$ python -q
>>> import numpy as np
>>> from numpy import linalg as LA
>>> np.set_printoptions(suppress=True, linewidth=200)
>>> rd = lambda a: np.round(a, 4) + 0
>>> X = np.load("test14.npy")
>>> X
array([[  3,   2,   5,   2,   4,   5,   1,   4,   4,   3,   0,   5,   5,   1,   1],
       [  6,   4,   9,   4,   8,   5,   5,   8,   8,   5,   2,  10,   6,   3,   4],
       [ 11,   5,  10,   8,   8,   9,   9,   8,   9,   5,   3,  14,   8,   8,   5],
       [ 15,   8,  14,  13,   8,  12,  10,  12,  14,  10,   3,  17,  13,   8,   6],
       [ 20,  11,  18,  18,  11,  12,  15,  17,  14,  12,   6,  20,  13,  10,   6],
       [ 25,  11,  23,  23,  15,  15,  16,  20,  16,  15,   7,  21,  18,  15,   8],
       [ 26,  14,  23,  27,  18,  17,  20,  22,  19,  20,   9,  21,  19,  16,  12],
       [ 30,  16,  24,  32,  18,  18,  25,  22,  24,  25,  12,  21,  21,  16,  15],
       [ 30,  20,  27,  36,  22,  20,  30,  26,  29,  25,  17,  22,  22,  19,  19],
       [ 31,  21,  30,  39,  22,  25,  31,  29,  32,  28,  18,  26,  26,  19,  24],
       [ 31,  21,  32,  40,  27,  25,  32,  29,  37,  29,  23,  27,  29,  21,  28],
       [ 34,  22,  34,  43,  32,  28,  37,  31,  38,  30,  27,  29,  32,  24,  30],
       [ 35,  27,  37,  48,  37,  31,  42,  34,  41,  30,  31,  31,  33,  25,  35],
       [ 35,  30,  40,  50,  41,  36,  47,  35,  44,  30,  34,  31,  34,  30,  38],
       [ 35,  32,  44,  50,  44,  41,  51,  36,  47,  33,  35,  32,  38,  33,  40],
       [ 36,  36,  45,  53,  49,  46,  56,  36,  52,  35,  36,  37,  39,  37,  45],
       [ 37,  41,  48,  56,  50,  51,  58,  36,  53,  37,  38,  37,  44,  41,  45],
       [ 42,  44,  49,  61,  52,  56,  62,  40,  57,  37,  41,  40,  48,  44,  47],
       [ 45,  49,  49,  63,  52,  60,  67,  45,  61,  42,  41,  42,  51,  49,  48],
       [ 46,  51,  49,  67,  52,  60,  68,  45,  62,  43,  46,  43,  53,  49,  50],
       [ 49,  55,  49,  71,  54,  63,  72,  47,  67,  43,  51,  44,  57,  52,  55],
       [ 53,  58,  50,  74,  59,  67,  72,  47,  69,  48,  54,  48,  57,  56,  55],
       [ 53,  61,  52,  76,  61,  70,  73,  52,  71,  53,  57,  51,  62,  56,  56],
       [ 58,  66,  55,  80,  64,  75,  73,  56,  76,  56,  58,  51,  62,  60,  60],
       [ 61,  70,  57,  85,  67,  75,  75,  59,  78,  61,  59,  52,  67,  60,  65],
       [ 61,  75,  62,  90,  71,  77,  77,  63,  81,  61,  61,  56,  69,  63,  70],
       [ 64,  76,  67,  94,  75,  80,  78,  65,  82,  62,  61,  61,  69,  64,  70],
       [ 68,  76,  71,  96,  76,  81,  83,  67,  85,  62,  61,  65,  72,  66,  72],
       [ 73,  78,  73,  99,  81,  84,  86,  69,  86,  63,  61,  67,  77,  70,  72],
       [ 76,  78,  76, 103,  81,  86,  89,  74,  87,  63,  61,  67,  82,  72,  76],
       [ 80,  79,  79, 106,  82,  88,  93,  75,  87,  65,  65,  67,  84,  76,  81],
       [ 84,  79,  84, 106,  84,  90,  97,  79,  90,  70,  70,  71,  88,  81,  85],
       [ 86,  81,  87, 111,  84,  90, 101,  81,  93,  71,  73,  75,  93,  83,  86],
       [ 91,  81,  87, 112,  84,  92, 105,  84,  96,  74,  78,  76,  96,  87,  87],
       [ 91,  84,  88, 115,  85,  96, 110,  85,  99,  75,  80,  81, 100,  89,  90],
       [ 96,  85,  92, 118,  89,  99, 110,  88, 101,  79,  81,  82, 105,  89,  95],
       [ 96,  86,  95, 123,  92, 103, 114,  92, 106,  84,  85,  84, 108,  93,  95]])
>>> hat = X @ LA.solve(X.T @ X, X.T)
>>> print(rd(hat @ X[:, 2]))
[ 5.  9. 10. 14. 18. 23. 23. 24. 27. 30. 32. 34. 37. 40. 44. 45. 48. 49. 49. 49. 49. 50. 52. 55. 57. 62. 67. 71. 73. 76. 79. 84. 87. 87. 88. 92. 95.]
>>> np.allclose(hat @ hat, hat)
True
>>> print(rd(LA.eigvalsh(hat)))
[0. 0. 0. 0. 0. 0. 0. 0. 0. 0. 0. 0. 0. 0. 0. 0. 0. 0. 0. 0. 0. 0. 1. 1. 1. 1. 1. 1. 1. 1. 1. 1. 1. 1. 1. 1. 1.]
